$ python -q
>>> import numpy as np
>>> np.set_printoptions(suppress=True, linewidth=120)
>>> X = np.array([[0, 10, 0, 0, 10],
...     [0, 4, 0, 0, 0],
...     [2, 13, 0, 1, 7],
...     [0, 4, 0, 0, 4],
...     [0, 3, 1, 1, 0],
...     [0, 5, 0, 0, 3],
...     [0, 6, 0, 0, 6],
...     [0, 5, 0, 1, 0],
...     [0, 5, 0, 0, 3],
...     [0, 4, 0, 0, 0],
...     [0, 8, 0, 0, 4],
...     [0, 4, 0, 0, 8]])
>>> gram = np.cov(X, rowvar=False)
>>> gram.shape
(5, 5)
>>> np.round(np.corrcoef(X.T), 1)
array([[ 1. ,  0.8, -0.1,  0.5,  0.3],
       [ 0.8,  1. , -0.3,  0.2,  0.6],
       [-0.1, -0.3,  1. ,  0.5, -0.3],
       [ 0.5,  0.2,  0.5,  1. , -0.2],
       [ 0.3,  0.6, -0.3, -0.2,  1. ]])
>>> np.median(X, axis=0)
array([0. , 5. , 0. , 0. , 3.5])
>>> np.round(np.linalg.eigvalsh(gram)[::-1], 1) + 0
array([17. ,  3.9,  0.2,  0.1,  0. ])
>>> C = X[[0, 4]].astype(float)
>>> for _ in range(5):
...     lab = np.linalg.norm(X[:, None] - C, axis=-1).argmin(axis=1)
...     C = np.array([X[lab == j].mean(axis=0) for j in range(2)])
... 
>>> lab
array([0, 1, 0, 1, 1, 1, 0, 1, 1, 1, 0, 0])
>>> np.abs(C[1] - C[0]).argmax()
np.int64(4)
>>> np.round(C[1] - C[0], 1)
array([-0.4, -3.9,  0.1,  0.1, -5.6])
>>> W0 = np.loadtxt("arr.csv", delimiter=",")
>>> print(W0)
[[ 6.5  0.9  6.3  7.5]
 [-7.3 -1.3 -9.7 -7.2]
 [-5.5 -2.1 -2.  -6.2]]
>>> def softmax(z):
...     e = np.exp(z - z.max(axis=-1, keepdims=True))
...     return e / e.sum(axis=-1, keepdims=True)
... 
>>> np.round(softmax(10 * W0[1]), 1) + 0
array([0., 1., 0., 0.])
>>> np.round(softmax(W0).sum(axis=1), 1)
array([1., 1., 1.])
>>> att = W0 @ W0.T / np.sqrt(4)
>>> softmax(att).round(6).argmax(axis=1)
array([0, 1, 1])
>>> np.round(softmax(att + np.triu(np.full(att.shape, -np.inf), 1)), 1) + 0
array([[1., 0., 0.],
       [0., 1., 0.],
       [0., 1., 0.]])
>>> vec = np.array([4, -1, -2, 1])
>>> np.round(W0 @ np.ones(4), 1)
array([ 21.2, -25.5, -15.8])
>>> W0 @ np.eye(4)[1]
array([ 0.9, -1.3, -2.1])
>>> print(np.round(W0 @ (2 * vec), 1))
[ 40.  -31.4 -44.2]
>>> W0 * vec
array([[ 26. ,  -0.9, -12.6,   7.5],
       [-29.2,   1.3,  19.4,  -7.2],
       [-22. ,   2.1,   4. ,  -6.2]])
>>> np.round(np.einsum("ij,j->i", W0, vec), 1)
array([ 20. , -15.7, -22.1])
>>> np.linalg.norm(W0 @ vec) <= np.linalg.norm(W0, 2) * np.linalg.norm(vec) + 1e-9
np.True_
>>> B = np.array([[4, 5, 4], [4, 9, 0], [0, 6, 9], [8, 6, 7]])
>>> np.vstack([W0, B.T]).shape
(6, 4)
>>> print(B.T @ W0.T)
[[  89.6  -92.   -80. ]
 [ 123.4 -149.6  -95.6]
 [ 135.2 -166.9  -83.4]]
>>> W0 @ B
array([[  89.6,  123.4,  135.2],
       [ -92. , -149.6, -166.9],
       [ -80. ,  -95.6,  -83.4]])
>>> np.linalg.matrix_rank(np.vstack([W0, B.T]))
np.int64(4)
>>> np.round(np.einsum("ij,ij->i", W0, W0), 1)
array([139. , 200.9,  77.1])
